$ ipython --no-banner

In [1]: import numpy as np

In [2]: import numpy.linalg as la

In [3]: np.set_printoptions(precision=1, suppress=True, linewidth=200, sign=" ")

In [4]: arr = np.array([[2, 0, 0, 0], [0, 3, 0, 0], [0, 0, 3, 0], [0, 0, 0, 3]])

In [5]: arr
Out[5]: 
array([[ 2,  0,  0,  0],
       [ 0,  3,  0,  0],
       [ 0,  0,  3,  0],
       [ 0,  0,  0,  3]])

In [6]: # equal to its transpose

In [7]: np.prod(np.diag(arr)), round(la.det(arr), 1)
Out[7]: (np.int64(54), np.float64(54.0))

In [8]: la.matrix_rank(arr - arr[0, 0] * np.eye(4))
Out[8]: np.int64(3)

In [9]: la.matrix_power(arr - np.diag(np.diag(arr)), 4)
Out[9]: 
array([[ 0,  0,  0,  0],
       [ 0,  0,  0,  0],
       [ 0,  0,  0,  0],
       [ 0,  0,  0,  0]])

In [10]: K = np.load("data.npy")

In [11]: K
Out[11]: 
array([[  4.,  -3.,  -2.,   8.],
       [  4.,  -3.,  -2.,   8.],
       [ -6.,   6.,   3., -12.],
       [ -3.,   3.,   0.,  -3.]])

In [12]: r = la.matrix_rank(K)

In [13]: r
Out[13]: np.int64(3)

In [14]: ns = la.svd(K)[2][r:].T

In [15]: [int(la.matrix_rank(K[:i])) for i in range(1, len(K) + 1)]
Out[15]: [1, 1, 2, 3]

In [16]: [int(la.matrix_rank(K[:, :j + 1])) for j in range(4)]
Out[16]: [1, 2, 3, 3]

In [17]: [int(la.matrix_rank(np.delete(K, i, axis=0))) for i in range(4)]
Out[17]: [3, 3, 2, 2]

In [18]: np.allclose(K @ ns, 0)
Out[18]: True

In [19]: ns.shape
Out[19]: (4, 1)

In [20]: la.matrix_rank(K.T @ K), la.matrix_rank(K @ K.T)
Out[20]: (np.int64(3), np.int64(3))

In [21]: np.round(ns @ ns.T, 1) + 0
Out[21]: 
array([[ 0.2,  0. , -0.3, -0.2],
       [ 0. ,  0. ,  0. ,  0. ],
       [-0.3,  0. ,  0.7,  0.3],
       [-0.2,  0. ,  0.3,  0.2]])

In [22]: np.round(ns[:, 0] / ns[np.abs(ns[:, 0]).round(6).argmax(), 0], 1) + 0
Out[22]: array([-0.5,  0. ,  1. ,  0.5])

In [23]: rng = np.random.default_rng(660408)

In [24]: labels = rng.permutation(4)

In [25]: labels
Out[25]: array([ 3,  2,  1,  0])

In [26]: B = K[labels][:, labels]

In [27]: B
Out[27]: 
array([[ -3.,   0.,   3.,  -3.],
       [-12.,   3.,   6.,  -6.],
       [  8.,  -2.,  -3.,   4.],
       [  8.,  -2.,  -3.,   4.]])

In [28]: np.round(np.sort(np.abs(la.eigvals(B))), 1) + 0
Out[28]: array([ 0.,  1.,  3.,  3.])

In [29]: np.allclose(B, K)
Out[29]: False

In [30]: np.trace(B)
Out[30]: np.float64(1.0)

In [31]: B = K + rng.integers(-2, 3, (4, 3)) @ rng.integers(-2, 3, (3, 4))

In [32]: B
Out[32]: 
array([[ -4.,   1., -10.,   4.],
       [  0.,   5., -10.,   6.],
       [ -2.,   6.,   3.,  -6.],
       [ -1.,  -5.,   6.,  -1.]])

In [33]: B - K
Out[33]: 
array([[-8.,  4., -8., -4.],
       [-4.,  8., -8., -2.],
       [ 4.,  0.,  0.,  6.],
       [ 2., -8.,  6.,  2.]])

In [34]: mat = np.load("mat.npy")

In [35]: mat
Out[35]: 
array([[ 0.9, -0.3, -0.5,  1.9],
       [ 0.9, -0.5, -0.2, -2.2],
       [-1.2, -1.5, -1. , -0.5]])

In [36]: B = np.array([[-3, -8], [-9, 3]])

In [37]: Z = np.kron(B, mat)

In [38]: la.matrix_rank(Z)
Out[38]: np.int64(6)

In [39]: round(la.norm(Z, 2), 1), np.round(la.norm(B, 2) * la.norm(mat, 2), 1)
Out[39]: (np.float64(28.6), np.float64(28.6))

In [40]: B = mat / np.sqrt((mat ** 2).mean(axis=1, keepdims=True))

In [41]: B[1]
Out[41]: array([ 0.7, -0.4, -0.2, -1.8])

In [42]: la.matrix_rank(B) == la.matrix_rank(mat)
Out[42]: np.True_

In [43]: B = np.array([[-1, 1, 1], [-2, -1, 1], [-2, 0, 1], [0, 0, 1]])

In [44]: np.vstack([mat, B.T]).shape
Out[44]: (6, 4)

In [45]: la.matrix_rank(mat @ B)
Out[45]: np.int64(3)

In [46]: B.T @ mat.T
Out[46]: 
array([[ 0.7,  0.5,  6.2],
       [ 1.2,  1.4,  0.3],
       [ 2. , -2. , -4.2]])

In [47]: mat @ B
Out[47]: 
array([[ 0.7,  1.2,  2. ],
       [ 0.5,  1.4, -2. ],
       [ 6.2,  0.3, -4.2]])

In [48]: np.einsum("ij->j", mat)
Out[48]: array([ 0.6, -2.3, -1.7, -0.8])

In [49]: np.einsum("ik,kj->ij", mat, B)
Out[49]: 
array([[ 0.7,  1.2,  2. ],
       [ 0.5,  1.4, -2. ],
       [ 6.2,  0.3, -4.2]])

In [50]: la.matrix_rank(np.vstack([mat, B.T]))
Out[50]: np.int64(4)

In [51]: np.einsum("ij,ij->", mat, B)
ValueError: operands could not be broadcast together with remapped shapes [original->remapped]: (3,4)->(3,4) (4,3)->(4,3) 


In [52]: W1 = np.array([[3, 0, -4, 5], [2, -2, -3, -3], [-3, -1, 4, 5], [2, 5, 1, 3]])

In [53]: c = np.array([-3, -1, -4, -2])

In [54]: hid = np.maximum(mat @ W1 + c, 0)

In [55]: (hid > 0).mean(axis=0)
Out[55]: array([ 0.3,  0.7,  0.3,  0.3])

In [56]: Z = np.array([[2, -3], [2, -1], [-1, 3], [3, 3]])

In [57]: (hid @ Z).round(6).argmax(axis=1)
Out[57]: array([ 0,  0,  1])

In [58]: B = mat + rng.integers(-2, 3, (3, 2)) @ rng.integers(-2, 3, (2, 4))

In [59]: B
Out[59]: 
array([[-1.1,  3.7, -4.5,  1.9],
       [-1.1,  3.5, -4.2, -2.2],
       [-2.2, -3.5, -3. , -2.5]])

In [60]: np.round(la.svd(B - mat, compute_uv=False), 1) + 0
Out[60]: array([ 8.5,  3.6,  0. ])

In [61]: np.abs(B - mat).sum(axis=1)
Out[61]: array([ 10.,  10.,   7.])

In [62]: B - mat
Out[62]: 
array([[-2.,  4., -4.,  0.],
       [-2.,  4., -4.,  0.],
       [-1., -2., -2., -2.]])

In [63]: la.matrix_rank(B - mat, tol=1e-8)
Out[63]: np.int64(2)

In [64]: X = np.load("out3.npy")

In [65]: X
Out[65]: 
array([[ 1, -1, -1,  1, -1,  1,  1, -1],
       [ 1, -1,  1, -1,  1, -1,  1, -1],
       [ 1,  1,  1,  1,  1,  1,  1,  1]])

In [66]: G = X.T @ X

In [67]: la.matrix_rank(G)
Out[67]: np.int64(3)

In [68]: la.svd(X, compute_uv=False) ** 2
Out[68]: array([ 8.,  8.,  8.])

In [69]: np.trace(G), (X ** 2).sum()
Out[69]: (np.int64(24), np.int64(24))

In [70]: np.allclose(G, G.T)
Out[70]: True

In [71]: B = X / np.sqrt((X ** 2).mean(axis=1, keepdims=True))

In [72]: la.norm(B, axis=1)
Out[72]: array([ 2.8,  2.8,  2.8])

In [73]: B[2]
Out[73]: array([ 1.,  1.,  1.,  1.,  1.,  1.,  1.,  1.])

In [74]: blk = np.stack([X, -3 * X, X[::-1]])

In [75]: la.matrix_rank(blk)
Out[75]: array([ 3,  3,  3])

In [76]: blk.sum(axis=0)
Out[76]: 
array([[-1,  3,  3, -1,  3, -1, -1,  3],
       [-1,  1, -1,  1, -1,  1, -1,  1],
       [-1, -3, -3, -1, -3, -1, -1, -3]])

In [77]: la.matrix_rank(blk.reshape(3, -1))
Out[77]: np.int64(2)

In [78]: F = np.array([[4, 5, 6], [7, 8, 9], [10, 11, 12]])

In [79]: # looks like rank 2

In [80]: np.allclose(F[:-1].T @ la.lstsq(F[:-1].T, F[-1])[0], F[-1])
Out[80]: True

In [81]: np.unique(F.round(6), axis=0).shape
Out[81]: (3, 3)

In [82]: M = np.arange(12).reshape(4, 3) + 5

In [83]: M
Out[83]: 
array([[  5,   6,   7],
       [  8,   9,  10],
       [ 11,  12,  13],
       [ 14,  15,  16]])

In [84]: # looks like rank 2

In [85]: U, sv, Vh = la.svd(M)

In [86]: V = Vh[:(sv > 1e-8).sum()]

In [87]: x = M[3] + -1 * M[2] + rng.integers(2) * np.eye(3)[0]

In [88]: x
Out[88]: array([ 3.,  3.,  3.])

In [89]: round(float(la.norm(x - V.T @ V @ x)), 1)
Out[89]: 0.0

In [90]: la.matrix_rank(np.vstack([M, x]))
Out[90]: np.int64(2)

In [91]: U, sv, Vh = la.svd(M)

In [92]: np.argmax(sv[:-1] / (sv[1:] + 1e-6)) + 1
Out[92]: np.int64(2)

In [93]: B = U[:, :2] @ np.diag(sv[:2]) @ Vh[:2]

In [94]: la.matrix_rank(B)
Out[94]: np.int64(2)

In [95]: round(la.norm(M - B) / la.norm(M), 1)
Out[95]: np.float64(0.0)

In [96]: U, sv, Vh = la.svd(F, full_matrices=False)

In [97]: np.abs(U[:, 0]).round(6).argmax()
Out[97]: np.int64(2)

In [98]: np.round(U.T @ U, 1) + 0
Out[98]: 
array([[ 1.,  0.,  0.],
       [ 0.,  1.,  0.],
       [ 0.,  0.,  1.]])

In [99]: (sv > 1e-8).sum()
Out[99]: np.int64(2)

In [100]: np.abs(Vh[0])
Out[100]: array([ 0.5,  0.6,  0.6])

In [101]: np.unique(M.round(6), axis=0).shape
Out[101]: (4, 3)

In [102]: M @ la.pinv(M) @ M
Out[102]: 
array([[  5.,   6.,   7.],
       [  8.,   9.,  10.],
       [ 11.,  12.,  13.],
       [ 14.,  15.,  16.]])

In [103]: np.abs(np.diag(la.qr(M)[1])) > 1e-9
Out[103]: array([ True,  True, False])

In [104]: la.lstsq(M[:-1].T, M[-1])[2]
Out[104]: np.int32(2)

In [105]: r = la.matrix_rank(M)

In [106]: r
Out[106]: np.int64(2)

In [107]: ns = la.svd(M)[2][r:].T

In [108]: ns @ ns.T
Out[108]: 
array([[ 0.2, -0.3,  0.2],
       [-0.3,  0.7, -0.3],
       [ 0.2, -0.3,  0.2]])

In [109]: [int(la.matrix_rank(M[:, :j + 1])) for j in range(3)]
Out[109]: [1, 2, 2]

In [110]: data = np.load("m.npy")

In [111]: data
Out[111]: 
array([[ 1, -1,  1, -1],
       [ 1,  0,  0,  0],
       [ 1,  1,  1,  1],
       [ 1,  2,  4,  8]])

In [112]: B = data + rng.integers(-2, 3, (4, 1)) @ rng.integers(-2, 3, (1, 4))

In [113]: B
Out[113]: 
array([[-1, -3,  0,  1],
       [ 1,  0,  0,  0],
       [ 5,  5,  3, -3],
       [-3, -2,  2, 12]])

In [114]: la.svd(B - data, compute_uv=False)
Out[114]: array([ 10.8,   0. ,   0. ,   0. ])

In [115]: np.abs(B - data).sum(axis=1)
Out[115]: array([  7,   0,  14,  14])

In [116]: B - data
Out[116]: 
array([[-2, -2, -1,  2],
       [ 0,  0,  0,  0],
       [ 4,  4,  2, -4],
       [-4, -4, -2,  4]])
